>>> import numpy as np
>>> import numpy.linalg as la
>>> np.set_printoptions(suppress=True, linewidth=200)
>>> def rnd(a):
...     return np.round(a, 4) + 0
... 
>>> feats = np.load("block1.npy")
>>> feats
array([[ 10,  10,   8,   1],
       [ 10,  20,  24, -12],
       [  8,  24,  32, -20],
       [  1, -12, -20,  17]])
>>> rank = la.matrix_rank(feats)
>>> rank
np.int64(2)
>>> ns = la.svd(feats)[2][rank:].T
>>> np.allclose(feats @ ns, 0)
True
>>> rnd(ns @ ns.T)
array([[ 0.4349, -0.3337, -0.0818, -0.3574],
       [-0.3337,  0.6125, -0.3531,  0.0366],
       [-0.0818, -0.3531,  0.5005,  0.3445],
       [-0.3574,  0.0366,  0.3445,  0.4521]])
>>> [int(la.matrix_rank(feats[:i])) for i in range(1, len(feats) + 1)]
[1, 2, 2, 2]
>>> Uu, sig, vt = la.svd(feats)
>>> evecs = vt[:(sig > 1e-8).sum()]
>>> rng = np.random.default_rng(7424)
>>> x0 = feats[3] + 3 * feats[1] + rng.integers(2) * np.eye(4)[0]
>>> x0
array([ 32.,  48.,  52., -19.])
>>> rnd(evecs.T @ evecs)
array([[ 0.5651,  0.3337,  0.0818,  0.3574],
       [ 0.3337,  0.3875,  0.3531, -0.0366],
       [ 0.0818,  0.3531,  0.4995, -0.3445],
       [ 0.3574, -0.0366, -0.3445,  0.5479]])
>>> rnd(la.norm(x0 - evecs.T @ evecs @ x0))
np.float64(0.6595)
>>> la.matrix_rank(np.vstack([feats, x0]))
np.int64(3)
>>> J = np.loadtxt("data.csv", delimiter=",")
>>> J
array([[-4.,  0.,  0.,  0.],
       [ 0.,  2., -3., -3.],
       [ 0., -2.,  0., -3.],
       [ 0.,  3., -3.,  2.]])
>>> Q, evecs = la.qr(J[:, :3])[0], la.qr(J[:, 3:])[0]
>>> sig = la.svd(Q.T @ evecs, compute_uv=False)
>>> rnd(np.degrees(np.arccos(sig.clip(0, 1))))
array([29.8326])
>>> rnd(sig)
array([0.8675])
>>> K = np.load("arr.npy")
>>> K
array([[ 4.3, -2. ,  5. , -2. ],
       [ 4. , -0.7, -1. , -5. ],
       [ 3. ,  0. ,  3.3,  5. ],
       [ 4. , -2. ,  5. , -1.7]])
>>> Q, r_ = la.qr(K)
>>> rnd(np.abs(np.diag(r_)))
array([7.713 , 1.4709, 4.1591, 0.204 ])
>>> rnd(Q @ r_)
array([[ 4.3, -2. ,  5. , -2. ],
       [ 4. , -0.7, -1. , -5. ],
       [ 3. ,  0. ,  3.3,  5. ],
       [ 4. , -2. ,  5. , -1.7]])
>>> rnd(r_)
array([[-7.713 ,  2.5152, -6.1455,  2.6449],
       [ 0.    , -1.4709,  2.6124, -2.8876],
       [ 0.    ,  0.    , -4.1591, -6.4432],
       [ 0.    ,  0.    ,  0.    ,  0.204 ]])
>>> Q.shape, r_.shape
((4, 4), (4, 4))
>>> B = np.array([[1, 1, 3], [0, 5, 5]])
>>> C = np.kron(B, K)
>>> rnd(C)
array([[  4.3,  -2. ,   5. ,  -2. ,   4.3,  -2. ,   5. ,  -2. ,  12.9,  -6. ,  15. ,  -6. ],
       [  4. ,  -0.7,  -1. ,  -5. ,   4. ,  -0.7,  -1. ,  -5. ,  12. ,  -2.1,  -3. , -15. ],
       [  3. ,   0. ,   3.3,   5. ,   3. ,   0. ,   3.3,   5. ,   9. ,   0. ,   9.9,  15. ],
       [  4. ,  -2. ,   5. ,  -1.7,   4. ,  -2. ,   5. ,  -1.7,  12. ,  -6. ,  15. ,  -5.1],
       [  0. ,   0. ,   0. ,   0. ,  21.5, -10. ,  25. , -10. ,  21.5, -10. ,  25. , -10. ],
       [  0. ,   0. ,   0. ,   0. ,  20. ,  -3.5,  -5. , -25. ,  20. ,  -3.5,  -5. , -25. ],
       [  0. ,   0. ,   0. ,   0. ,  15. ,   0. ,  16.5,  25. ,  15. ,   0. ,  16.5,  25. ],
       [  0. ,   0. ,   0. ,   0. ,  20. , -10. ,  25. ,  -8.5,  20. , -10. ,  25. ,  -8.5]])
>>> rnd(la.norm(C, 2)), rnd(la.norm(B, 2) * la.norm(K, 2))
(np.float64(83.2759), np.float64(83.2759))
>>> la.matrix_rank(C)
np.int64(8)
>>> ev, evecs = la.eig(K)
>>> rnd(np.sort(la.eigvals(la.inv(K))))
array([-1.0136, -0.2878,  0.1068,  3.3333])
>>> rnd(ev)
array([ 9.3609,  0.3   , -0.9866, -3.4743])
>>> rnd(np.sort(la.eigvals(K.T)))
array([-3.4743, -0.9866,  0.3   ,  9.3609])
>>> rnd(np.sort(la.eigvals(K @ K)))
array([ 0.09  ,  0.9734, 12.0705, 87.6261])
>>> mat = np.loadtxt("layer19.csv", delimiter=",")
>>> mat
array([[ 0.6915,  1.7131, -0.0773],
       [ 0.7   ,  1.6   ,  0.    ],
       [-0.2   , -0.5   ,  0.    ],
       [ 1.2   ,  0.    , -1.1   ]])
>>> x0 = np.array([7, 6, -4])
>>> y = mat @ x0
>>> rnd(la.lstsq(mat, y)[0])
array([ 7.,  6., -4.])
>>> rnd(la.pinv(mat) @ mat)
array([[1., 0., 0.],
       [0., 1., 0.],
       [0., 0., 1.]])
>>> y = y + 0.05 * rng.normal(size=4)
>>> rnd(y)
array([15.3331, 14.5204, -4.403 , 12.744 ])
>>> beta, *_ = la.lstsq(mat, y)
>>> [round(float(la.norm(la.solve(mat.T @ mat + lam * np.eye(3), mat.T @ y))), 2) for lam in (0, 1, 10, 100)]
[10.12, 8.49, 3.86, 0.61]
>>> F = np.load("w.npy")
>>> F
array([[  3.,   0.,   0.,   0.],
       [  0.,   7.,  -8., -10.],
       [  0.,  -8.,  19.,  20.],
       [  0., -10.,  20.,  28.]])
>>> # symmetric, so the eigenvalues are real
>>> t3 = np.stack([F, -2 * F, F[::-1]])
>>> la.matrix_rank(t3)
array([4, 4, 4])
>>> np.einsum("bij,cij->bc", t3, t3)
array([[ 2331., -4662.,  -816.],
       [-4662.,  9324.,  1632.],
       [ -816.,  1632.,  2331.]])
>>> t3.sum(axis=0)
array([[ -3., -10.,  20.,  28.],
       [  0., -15.,  27.,  30.],
       [  0.,  15., -27., -30.],
       [  3.,  10., -20., -28.]])
>>> B = la.inv(F)
>>> rnd(la.inv(B))
array([[  3.,   0.,   0.,   0.],
       [  0.,   7.,  -8., -10.],
       [  0.,  -8.,  19.,  20.],
       [  0., -10.,  20.,  28.]])
>>> rnd(F @ B)
array([[1., 0., 0., 0.],
       [0., 1., 0., 0.],
       [0., 0., 1., 0.],
       [0., 0., 0., 1.]])
>>> rnd(la.cond(F))
np.float64(16.0)
>>> (np.abs(B) > 1e-9).astype(int)
array([[1, 0, 0, 0],
       [0, 1, 1, 1],
       [0, 1, 1, 1],
       [0, 1, 1, 1]])
>>> ev, evecs = la.eigh(F)
>>> rnd(np.abs(evecs[:, -1]))
array([0.    , 0.2981, 0.5963, 0.7454])
>>> rnd(evecs.T @ F @ evecs)
array([[ 3.,  0.,  0.,  0.],
       [ 0.,  3.,  0.,  0.],
       [ 0.,  0.,  3.,  0.],
       [ 0.,  0.,  0., 48.]])
>>> (ev > 1e-8).sum(), (ev < -1e-8).sum()
(np.int64(4), np.int64(0))
>>> rnd(evecs.T @ evecs)
array([[1., 0., 0., 0.],
       [0., 1., 0., 0.],
       [0., 0., 1., 0.],
       [0., 0., 0., 1.]])
>>> np.unique(ev.round(6) + 0, return_counts=True)[1]
array([3, 1])
>>> (F + F.T) / 2
array([[  3.,   0.,   0.,   0.],
       [  0.,   7.,  -8., -10.],
       [  0.,  -8.,  19.,  20.],
       [  0., -10.,  20.,  28.]])
>>> rnd(np.abs(la.eigvals(F)).max())
np.float64(48.0)
>>> np.allclose(F @ F.T, F.T @ F)
True
>>> u, r1 = F[0], F[2]
>>> u @ u
np.float64(9.0)
>>> pr = (u @ r1) / (u @ u) * u
>>> rnd(la.norm(u + r1) ** 2 + la.norm(u - r1) ** 2)
np.float64(1668.0)
>>> r1 - pr
array([ 0., -8., 19., 20.])
>>> B = np.array([[1, -3, -1], [-3, 2, 3], [2, -2, 1]])
>>> data = B + B.T
>>> data
array([[ 2, -6,  1],
       [-6,  4,  1],
       [ 1,  1,  2]])
>>> u = np.array([2, 2, 0])
>>> np.polyval(u, data[2])
array([ 4,  4, 12])
>>> np.convolve(data[2], u)
array([2, 4, 6, 4, 0])
>>> np.correlate(data[2], data[1], "full")
array([  1,   5,   0,   2, -12])
>>> arr = np.load("run7.npy")
>>> arr
array([[-13.7536,  13.8754,  -4.2793],
       [  7.656 , -13.3083,  12.8169],
       [  8.3809, -10.6836, -14.6841],
       [-19.1828,  -2.7085,  -4.9685],
       [ 14.1653,  13.6565,   3.584 ],
       [ -8.3368,  11.7799,  13.8467],
       [-18.4368,  -7.6093,   1.4773],
       [ 12.2611,  14.8207,  -5.4784],
       [ -3.835 ,  -0.8998, -19.6083],
       [  6.6593,   3.2312,  18.5799],
       [-19.9224,  -1.7583,  -0.0872],
       [ 10.8822,  14.5828,   8.3018],
       [  1.0427,   4.2104, -19.524 ],
       [ -0.8905,  19.4247,  -4.6784]])
>>> rnd(arr[2] @ arr[3])
np.float64(-58.8746)
>>> rnd(la.norm(arr, 1)), rnd(la.norm(arr, np.inf))
(np.float64(145.4054), np.float64(33.9634))
>>> rnd(la.norm(arr, axis=0))
array([44.974 , 41.4244, 43.1435])
>>> rnd(la.norm(arr) ** 2 / la.norm(arr, 2) ** 2)
np.float64(2.3967)
>>> rnd(la.norm(arr[2] - arr[3]))
np.float64(30.2944)
>>> m1 = np.loadtxt("a.csv", delimiter=",")
>>> m1
array([[-2., -4., -2., -2.],
       [ 1.,  2.,  1.,  1.],
       [ 3.,  6.,  3.,  3.]])
>>> rank = la.matrix_rank(m1)
>>> rank
np.int64(1)
>>> ns = la.svd(m1)[2][rank:].T
>>> la.matrix_rank(m1.T @ m1), la.matrix_rank(m1 @ m1.T)
(np.int64(1), np.int64(1))
>>> np.allclose(m1 @ ns, 0)
True
>>> [int(la.matrix_rank(m1[:i])) for i in range(1, len(m1) + 1)]
[1, 1, 1]
>>> Uu, sig, vt = la.svd(m1)
>>> np.argmax(sig[:-1] / (sig[1:] + 1e-6)) + 1
np.int64(1)
>>> rnd(sig)
array([9.8995, 0.    , 0.    ])
>>> B = Uu[:, :1] @ np.diag(sig[:1]) @ vt[:1]
>>> rnd(B)
array([[-2., -4., -2., -2.],
       [ 1.,  2.,  1.,  1.],
       [ 3.,  6.,  3.,  3.]])
>>> rnd(la.norm(m1 - B) / la.norm(m1))
np.float64(0.0)
>>> la.matrix_rank(B)
np.int64(1)
>>> x0 = np.array([1, 0, 1, 0])
>>> rnd(B @ x0)
array([-4.,  2.,  6.])
>>> (B @ x0).argmax()
np.int64(2)
>>> la.norm(B @ x0) <= la.norm(B, 2) * la.norm(x0) + 1e-9
np.True_
>>> np.sign((B @ x0).round(6))
array([-1.,  1.,  1.])
>>> rnd(B @ (2 * x0))
array([-8.,  4., 12.])
>>> rnd(B * x0)
array([[-2.,  0., -2.,  0.],
       [ 1.,  0.,  1.,  0.],
       [ 3.,  0.,  3.,  0.]])
>>> la.cond(m1) > 100
np.True_
>>> rnd(la.norm(m1, 2) / la.norm(m1))
np.float64(1.0)
>>> np.argsort(-la.norm(m1, axis=0).round(6), kind="stable")[:3]
array([1, 0, 2])
>>> [round(float(x), 4) for x in la.svd(m1, compute_uv=False)[:3]]
[9.8995, 0.0, 0.0]
>>> rnd(np.trace(la.pinv(m1) @ m1))
np.float64(1.0)
>>> rnd(m1 @ la.pinv(m1) @ m1)
array([[-2., -4., -2., -2.],
       [ 1.,  2.,  1.,  1.],
       [ 3.,  6.,  3.,  3.]])
>>> np.allclose(m1[:-1].T @ la.lstsq(m1[:-1].T, m1[-1])[0], m1[-1])
True
>>> np.unique(m1.round(6), axis=0).shape
(3, 4)
>>> la.lstsq(m1[:-1].T, m1[-1])[2]
np.int32(1)
